$ python -q
>>> import numpy as np
>>> np.set_printoptions(precision=3, suppress=True, linewidth=200)
>>> F = np.loadtxt("test1.csv", delimiter=",")
>>> F
array([[-0.791,  0.87 ,  0.416],
       [ 1.891, -1.933, -1.068],
       [ 0.079, -0.107, -0.09 ],
       [-2.342,  2.324,  1.191],
       [-2.734,  2.803,  1.352],
       [-0.048,  0.052,  0.006],
       [-0.821,  0.865,  0.427],
       [-0.153,  0.227,  0.099],
       [ 0.154, -0.167, -0.042],
       [ 1.124, -1.088, -0.547],
       [-2.35 ,  2.31 ,  1.16 ],
       [ 0.315, -0.314, -0.163],
       [ 3.038, -3.03 , -1.559],
       [-3.266,  3.306,  1.623],
       [ 0.042, -0.037, -0.044],
       [-1.035,  1.118,  0.422],
       [ 1.288, -1.295, -0.637],
       [-0.607,  0.498,  0.274],
       [-1.98 ,  2.013,  1.077],
       [-2.417,  2.397,  1.197],
       [-1.029,  1.05 ,  0.488],
       [-1.362,  1.394,  0.684],
       [-1.706,  1.737,  0.861],
       [-4.076,  4.016,  2.034],
       [ 0.62 , -0.522, -0.379],
       [ 0.812, -0.87 , -0.462],
       [ 1.3  , -1.314, -0.639]])
>>> cen = F - F.mean(axis=0)
>>> left, s, Vh = np.linalg.svd(cen, full_matrices=False)
>>> np.linalg.matrix_rank(cen)
np.int64(3)
>>> print(np.round(cen.mean(axis=0), 3) + 0)
[0. 0. 0.]
>>> np.abs(Vh[-1])
array([0.723, 0.461, 0.515])
>>> print(Vh[0] * np.sign(Vh[0, np.abs(Vh[0]).argmax()]))
[-0.665  0.666  0.338]
>>> np.round(s ** 2 / (s ** 2).sum(), 3) + 0
array([1., 0., 0.])
>>> np.searchsorted(np.cumsum(s ** 2) / (s ** 2).sum(), 0.9) + 1
np.int64(1)
>>> np.abs(left[:, 0]).argmax()
np.int64(12)
>>> (np.sign(left[:, 0]) == np.sign(left[0, 0])).astype(int)
array([1, 0, 0, 1, 1, 0, 1, 0, 0, 0, 1, 0, 0, 1, 0, 1, 0, 0, 1, 1, 1, 1, 1, 1, 0, 0, 0])
>>> f, g = F[15], F[23]
>>> round(float(f @ f), 3)
2.499
>>> p = (f @ g) / (f @ f) * f
>>> p
array([-3.962,  4.28 ,  1.615])
>>> np.linalg.matrix_rank(np.outer(f, g))
np.int64(1)
>>> round(float(np.linalg.norm(f + g) ** 2 + np.linalg.norm(f - g) ** 2), 3)
78.757
>>> np.outer(f, g)
array([[ 4.219, -4.157, -2.105],
       [-4.557,  4.49 ,  2.274],
       [-1.72 ,  1.695,  0.858]])
>>> np.round((g - p) @ f, 3)
np.float64(0.0)
>>> g - p
array([-0.114, -0.264,  0.419])
>>> C2 = np.cov(F, rowvar=False)
>>> round(np.corrcoef(F[:, 0], F[:, 1])[0, 1], 3)
np.float64(-1.0)
>>> print(np.argsort(-F.std(axis=0).round(6), kind="stable"))
[1 0 2]
>>> print(F.std(axis=0))
[1.646 1.649 0.837]
>>> np.median(F, axis=0)
array([-0.607,  0.498,  0.274])
>>> print(np.argwhere(np.triu(np.abs(np.corrcoef(F.T)) > 0.8, 1)))
[[0 1]
 [0 2]
 [1 2]]
>>> left, s, Vh = np.linalg.svd(F, full_matrices=False)
>>> print(np.round(Vh @ Vh.T, 3) + 0)
[[1. 0. 0.]
 [0. 1. 0.]
 [0. 0. 1.]]
>>> (s > 1e-8).sum()
np.int64(3)
>>> cent = F[[11, 15]].astype(float)
>>> for _ in range(6):
...     labels = np.linalg.norm(F[:, None] - cent, axis=-1).argmin(axis=1)
...     cent = np.array([F[labels == j].mean(axis=0) for j in range(2)])
... 
>>> labels
array([1, 0, 0, 1, 1, 0, 1, 0, 0, 0, 1, 0, 0, 1, 0, 1, 0, 1, 1, 1, 1, 1, 1, 1, 0, 0, 0])
>>> print(cent)
[[ 0.805 -0.8   -0.425]
 [-1.894  1.907  0.943]]
>>> np.abs(cent[1] - cent[0]).argmax()
np.int64(1)
